% ipython --no-banner

In [1]: import numpy as np

In [2]: import numpy.linalg as la

In [3]: np.set_printoptions(precision=2, suppress=True, linewidth=100, sign=" ")

In [4]: X = np.array([[-4.0, 2.0, 1.0, -1.0],
   ...:     [0.0, 0.0, 0.0, 0.0],
   ...:     [-12.0, 6.0, 3.0, -3.0],
   ...:     [0.0, 0.0, 0.0, 0.0]])

In [5]: rank = la.matrix_rank(X)

In [6]: rank
Out[6]: np.int64(1)

In [7]: N = la.svd(X)[2][rank:].T

In [8]: np.round(X @ N, 2) + 0
Out[8]: 
array([[ 0.,  0.,  0.],
       [ 0.,  0.,  0.],
       [ 0.,  0.,  0.],
       [ 0.,  0.,  0.]])

In [9]: [int(la.matrix_rank(X[:, :j + 1])) for j in range(4)]
Out[9]: [1, 1, 1, 1]

In [10]: T = np.stack([X, 4 * X, X[::-1]])

In [11]: la.matrix_rank(T.reshape(3, -1))
Out[11]: np.int64(2)

In [12]: la.matrix_rank(T)
Out[12]: array([ 1,  1,  1])

In [13]: np.round(np.abs(la.eigvals(X)).max(), 2)
Out[13]: np.float64(1.0)

In [14]: np.trace(X)
Out[14]: np.float64(-1.0)

In [15]: np.allclose(X, X.T)
Out[15]: False

In [16]: X @ X
Out[16]: 
array([[ 4., -2., -1.,  1.],
       [ 0.,  0.,  0.,  0.],
       [12., -6., -3.,  3.],
       [ 0.,  0.,  0.,  0.]])

In [17]: rng = np.random.default_rng(94354)

In [18]: idx = rng.permutation(4)

In [19]: idx
Out[19]: array([ 1,  3,  0,  2])

In [20]: M2 = X[idx][:, idx]

In [21]: np.round(la.det(M2), 2), round(float(la.det(X[idx])), 2)
Out[21]: (np.float64(0.0), 0.0)

In [22]: M2
Out[22]: 
array([[  0.,   0.,   0.,   0.],
       [  0.,   0.,   0.,   0.],
       [  2.,  -1.,  -4.,   1.],
       [  6.,  -3., -12.,   3.]])

In [23]: np.trace(M2)
Out[23]: np.float64(-1.0)

In [24]: K = np.array([[-1.2, 0.5, 0.4, -0.8, -0.4, 2.5],
    ...:     [1.3, -0.3, -1.2, 0.4, -0.6, -0.9],
    ...:     [-1.2, 0.7, -0.6, 0.4, -1.1, 0.4],
    ...:     [-2.2, -1.8, -0.5, 0.3, 0.4, -1.4],
    ...:     [0.9, 0.6, 0.1, -0.3, -2.1, 0.4],
    ...:     [-1.1, -0.4, -0.4, 0.5, -0.1, 1.1],
    ...:     [0.4, 1.7, -0.1, 0.7, -0.8, -0.3],
    ...:     [-0.4, 0.6, 1.7, 1.0, 1.4, -2.0]])

In [25]: K
Out[25]: 
array([[-1.2,  0.5,  0.4, -0.8, -0.4,  2.5],
       [ 1.3, -0.3, -1.2,  0.4, -0.6, -0.9],
       [-1.2,  0.7, -0.6,  0.4, -1.1,  0.4],
       [-2.2, -1.8, -0.5,  0.3,  0.4, -1.4],
       [ 0.9,  0.6,  0.1, -0.3, -2.1,  0.4],
       [-1.1, -0.4, -0.4,  0.5, -0.1,  1.1],
       [ 0.4,  1.7, -0.1,  0.7, -0.8, -0.3],
       [-0.4,  0.6,  1.7,  1. ,  1.4, -2. ]])

In [26]: P = K @ la.solve(K.T @ K, K.T)

In [27]: round(float(np.trace(P)), 2)
Out[27]: 6.0

In [28]: np.diag(P)
Out[28]: array([ 0.6 ,  0.51,  0.57,  0.88,  1.  ,  0.97,  0.6 ,  0.87])

In [29]: P @ K[:, 3]
Out[29]: array([-0.8,  0.4,  0.4,  0.3, -0.3,  0.5,  0.7,  1. ])

In [30]: la.matrix_rank(np.eye(8) - P)
Out[30]: np.int64(2)

In [31]: np.round(la.eigvalsh(P), 2) + 0
Out[31]: array([ 0.,  0.,  1.,  1.,  1.,  1.,  1.,  1.])

In [32]: np.allclose(P @ P, P)
Out[32]: True
